$ ipython --no-banner

In [1]: import numpy as np

In [2]: from numpy import linalg as LA

In [3]: np.set_printoptions(precision=1, suppress=True, linewidth=140, floatmode="fixed")

In [4]: arr = np.loadtxt("dump.csv", delimiter=",")

In [5]: print(arr)
[[ 0.0  3.0  3.0  0.0]
 [-3.0  0.0 -1.0 -2.0]
 [-3.0  1.0  0.0 -3.0]
 [ 0.0  2.0  3.0  0.0]]

In [6]: print(arr @ arr)
[[-18.0   3.0  -3.0 -15.0]
 [  3.0 -14.0 -15.0   3.0]
 [ -3.0 -15.0 -19.0  -2.0]
 [-15.0   3.0  -2.0 -13.0]]

In [7]: print(np.trace(arr))
0.0

In [8]: print((arr - arr.T) / 2)
[[ 0.0  3.0  3.0  0.0]
 [-3.0  0.0 -1.0 -2.0]
 [-3.0  1.0  0.0 -3.0]
 [ 0.0  2.0  3.0  0.0]]

In [9]: print(np.round(LA.det(arr), 1))
9.0

In [10]: print(LA.matrix_power(arr, 4))
[[567.0 -96.0  96.0 480.0]
 [-96.0 439.0 480.0 -96.0]
 [ 96.0 480.0 599.0  64.0]
 [480.0 -96.0  64.0 407.0]]

In [11]: print(round(np.abs(LA.eigvals(arr)).max(), 1))
5.6

In [12]: print((arr + arr.T) / 2)
[[0.0 0.0 0.0 0.0]
 [0.0 0.0 0.0 0.0]
 [0.0 0.0 0.0 0.0]
 [0.0 0.0 0.0 0.0]]

In [13]: arr.inv()
AttributeError: 'numpy.ndarray' object has no attribute 'inv'


In [14]: print(np.sort(np.abs(LA.eigvals(arr))))
[0.5 0.5 5.6 5.6]

In [15]: x = np.array([2, 2, 4, -4])

In [16]: print(round(LA.det(arr), 1))
9.0

In [17]: print(LA.svd(arr, compute_uv=False))
[5.6 5.6 0.5 0.5]

In [18]: print(np.round(LA.eigvals(arr).real, 1) + 0)
[0.0 0.0 0.0 0.0]

In [19]: print(x @ arr @ x)
0.0

In [20]: Q = LA.solve(np.eye(4) - arr, np.eye(4) + arr)

In [21]: print(round(LA.det(Q), 1))
1.0

In [22]: U, s, VT = LA.svd(arr)

In [23]: print(np.argmax(s[:-1] / (s[1:] + 1e-6)) + 1)
2

In [24]: print(s)
[5.6 5.6 0.5 0.5]

In [25]: B = U[:, :2] @ np.diag(s[:2]) @ VT[:2]

In [26]: print(LA.matrix_rank(arr, rtol=0.05))
4

In [27]: print(LA.matrix_rank(B))
2

In [28]: print(round(float(np.abs(arr - B).max()), 1))
0.3

In [29]: print(B.round(1) + 0)
[[ 0.0  2.7  3.2 -0.1]
 [-2.7  0.0 -1.0 -2.3]
 [-3.2  1.0  0.0 -2.7]
 [ 0.1  2.3  2.7  0.0]]

In [30]: Q, evecs = LA.qr(arr[:, :3])[0], LA.qr(arr[:, 3:])[0]

In [31]: s = LA.svd(Q.T @ evecs, compute_uv=False)

In [32]: print((s > 0.9).sum())
1

In [33]: print(s)
[1.0]

In [34]: rng = np.random.default_rng(55303)

In [35]: feats = rng.normal(size=(14, 3))

In [36]: feats = 10 * feats / LA.norm(feats, axis=1, keepdims=True)

In [37]: print(feats.round(1) + 0)
[[ 5.9 -1.0 -8.0]
 [ 6.7 -7.5  0.0]
 [-4.3  8.8  1.7]
 [ 3.1 -9.2  2.4]
 [-3.1  7.1  6.3]
 [ 0.5  6.9 -7.2]
 [ 5.1  6.2  6.0]
 [-4.2  0.3 -9.1]
 [-2.8 -5.9  7.6]
 [ 3.4  0.0 -9.4]
 [ 1.2  9.3 -3.6]
 [-4.0 -8.6  3.3]
 [-4.4 -0.5 -9.0]
 [ 3.9 -7.9 -4.7]]

In [38]: x = np.array([-1, 1, -2])

In [39]: h1 = np.maximum(feats @ x, 0)

In [40]: print(feats.T @ h1)
[ -98.3  357.4 -808.8]

In [41]: print(np.maximum(feats @ x, 0) - np.maximum(-feats @ x, 0))
[  9.1 -14.1   9.7 -17.1  -2.4  20.8 -10.9  22.7 -18.2  15.5  15.2 -11.2  21.8  -2.4]

In [42]: print(np.maximum(feats @ (3 * x), 0))
[27.4  0.0 29.2  0.0  0.0 62.5  0.0 68.0  0.0 46.4 45.7  0.0 65.4  0.0]

In [43]: print(h1)
[ 9.1  0.0  9.7  0.0  0.0 20.8  0.0 22.7  0.0 15.5 15.2  0.0 21.8  0.0]

In [44]: z = feats[:, 0] > np.median(feats[:, 0])

In [45]: u = feats[z].mean(axis=0) - feats[~z].mean(axis=0)

In [46]: print(u)
[ 7.4 -2.6 -1.6]

In [47]: print(round(float((((feats - feats.mean(axis=0)) @ u > 0) == z).mean()), 1))
0.9

In [48]: u = np.array([0, 3, 0])

In [49]: v = np.array([0, 3, 3, 1])

In [50]: X = np.outer(u, v)

In [51]: print(X)
[[0 0 0 0]
 [0 9 9 3]
 [0 0 0 0]]

In [52]: print(round(np.trace(LA.pinv(X) @ X), 1))
1.0

In [53]: print(np.abs(np.diag(LA.qr(X)[1])) > 1e-9)
[False  True False]

In [54]: print(np.allclose(X[:-1].T @ LA.lstsq(X[:-1].T, X[-1])[0], X[-1]))
True

In [55]: print(np.unique(X.round(6), axis=0).shape)
(2, 4)

In [56]: LA.inv(X)
LinAlgError: Last 2 dimensions of the array must be square


In [57]: print(LA.lstsq(X[:-1].T, X[-1])[2])
1

In [58]: K = np.load("out0.npy")

In [59]: print(K)
[[0 0 1]
 [0 1 0]
 [1 0 0]]

In [60]: # a transition matrix

In [61]: w, evecs = LA.eigh(K)

In [62]: x = np.array([-1, 2, 2])

In [63]: print(np.abs(K).sum(axis=1).max(), np.abs(w).max())
1 1.0

In [64]: print(x @ K @ x / (x @ x), w[0], w[-1])
0.0 -1.0 1.0

In [65]: print(LA.eigvalsh(K[1:, 1:]))
[0.0 1.0]

In [66]: print(np.round(evecs * np.abs(w) @ evecs.T, 1) + 0)
[[1.0 0.0 0.0]
 [0.0 1.0 0.0]
 [0.0 0.0 1.0]]

In [67]: print(evecs * np.maximum(w, 0) @ evecs.T)
[[0.5 0.0 0.5]
 [0.0 1.0 0.0]
 [0.5 0.0 0.5]]

In [68]: m1 = np.loadtxt("run12.csv", delimiter=",")

In [69]: print(m1)
[[-1.0  1.0 -3.0]
 [ 0.0 -3.0 -2.0]
 [-2.0 -2.0  0.0]
 [-2.0 -2.0  0.0]]

In [70]: x = np.array([2, 2, 3])

In [71]: y = m1 @ x

In [72]: print(np.round(LA.pinv(m1) @ m1, 1) + 0)
[[1.0 0.0 0.0]
 [0.0 1.0 0.0]
 [0.0 0.0 1.0]]

In [73]: y = y + 0.1 * rng.normal(size=4)

In [74]: print(y)
[ -9.0 -12.1  -7.8  -8.0]

In [75]: b, *_ = LA.lstsq(m1, y)

In [76]: print(b)
[1.9 2.0 3.0]

In [77]: print(round(float(LA.norm(y - m1 @ b)), 1))
0.1

In [78]: print(b.round())
[2.0 2.0 3.0]

In [79]: K.inv()
AttributeError: 'numpy.ndarray' object has no attribute 'inv'


In [80]: print(np.sort(np.abs(LA.eigvals(K))))
[1.0 1.0 1.0]

In [81]: LA.determinant(K)
AttributeError: module 'numpy.linalg' has no attribute 'determinant'


In [82]: print(round(LA.det(K), 1))
-1.0

In [83]: print(np.round(np.abs(LA.eigvals(K)).max(), 1))
1.0

In [84]: print(np.allclose(K @ K.T, K.T @ K))
True

In [85]: x = np.array([1, 1, 0])

In [86]: y = m1 @ x

In [87]: b, lr = np.zeros(3), 1 / LA.norm(m1, 2) ** 2

In [88]: for i in range(250):
    ...:     b -= lr * m1.T @ (m1 @ b - y)
    ...:     if i % 50 == 0: print(i, round(LA.norm(m1 @ b - y), 1))
    ...: 
0 1.1
50 0.0
100 0.0
150 0.0
200 0.0

In [89]: print(np.round(LA.cond(m1), 1))
2.2

In [90]: A = np.array([[0.5, 0.6, 2.5, 1.3], [0.0, 1.3, -0.2, 0.9], [1.2, -1.2, -0.1, 1.4]])

In [91]: B = np.c_[m1[:, :2] @ np.array([[0, 1], [3, -1]]), np.array([3, -3, 3, 2])]

In [92]: print(B)
[[ 3.0 -2.0  3.0]
 [-9.0  3.0 -3.0]
 [-6.0  0.0  3.0]
 [-6.0  0.0  2.0]]

In [93]: print(LA.matrix_rank(np.c_[m1, B]))
4

In [94]: W0 = np.load("x.npy")

In [95]: print(W0)
[[-0.3 -0.1 -0.9]
 [ 0.8 -0.6 -0.2]
 [-0.5 -0.8  0.3]]

In [96]: # orthonormal columns

In [97]: t3 = np.stack([W0, -3 * W0, W0[::-1]])

In [98]: print(np.einsum("bij,cij->bc", t3, t3))
[[ 3.0 -9.0  1.0]
 [-9.0 27.0 -3.0]
 [ 1.0 -3.0  3.0]]

In [99]: print(t3.shape)
(3, 3, 3)

In [100]: print(LA.matrix_rank(t3))
[3 3 3]

In [101]: print((t3 @ W0.T).shape)
(3, 3, 3)

In [102]: x = np.array([4, 1, 5])

In [103]: y = W0 @ x

In [104]: print(y)
[-6.1  1.4 -1.7]

In [105]: print(LA.solve(W0, -1 * y))
[-4.0 -1.0 -5.0]

In [106]: print(np.round(LA.solve(W0, W0[:, 1]), 1) + 0)
[0.0 1.0 0.0]

In [107]: U, s, VT = LA.svd(X)

In [108]: evecs = VT[:(s > 1e-8).sum()]

In [109]: x = X[2] + 5 * X[1] + rng.integers(2) * np.eye(4)[3]

In [110]: print(x)
[ 0.0 45.0 45.0 15.0]

In [111]: print(evecs.T @ evecs)
[[0.0 0.0 0.0 0.0]
 [0.0 0.5 0.5 0.2]
 [0.0 0.5 0.5 0.2]
 [0.0 0.2 0.2 0.1]]

In [112]: data = np.load("layer6.npy")

In [113]: print(data)
[[ 0.3 -2.0  0.3 -0.6]
 [ 0.6 -4.0  0.1  0.5]
 [ 1.3  5.0  0.5 -1.5]
 [ 0.9  1.0 -2.6  0.7]]

In [114]: proj = np.triu(np.array([[-2, 4, -5, -1], [-3, 2, 3, 5], [0, -5, 4, 5], [3, 2, -1, 1]]), 1) + np.eye(4)

In [115]: B = proj @ data @ LA.inv(proj)

In [116]: print(proj @ data - data @ proj)
[[ -5.0 -43.2   8.0  17.6]
 [  8.4  17.6   3.5  19.1]
 [  4.5  -0.2 -21.5 -22.7]
 [  0.0  -3.6   1.5   8.9]]

In [117]: print(LA.matrix_rank(B))
4

In [118]: z = rng.permutation(4)

In [119]: B = data[:, z] * rng.choice([-1, 1], 4)

In [120]: print(B)
[[ 2.0 -0.3  0.3 -0.6]
 [ 4.0 -0.6  0.1  0.5]
 [-5.0 -1.3  0.5 -1.5]
 [-1.0 -0.9 -2.6  0.7]]

In [121]: U, _, VT = LA.svd(data.T @ B)

In [122]: print(z)
[1 0 2 3]

In [123]: print(np.round(LA.lstsq(data, B)[0], 1) + 0)
[[ 0.0 -1.0  0.0  0.0]
 [-1.0  0.0  0.0  0.0]
 [ 0.0  0.0  1.0  0.0]
 [ 0.0  0.0  0.0  1.0]]
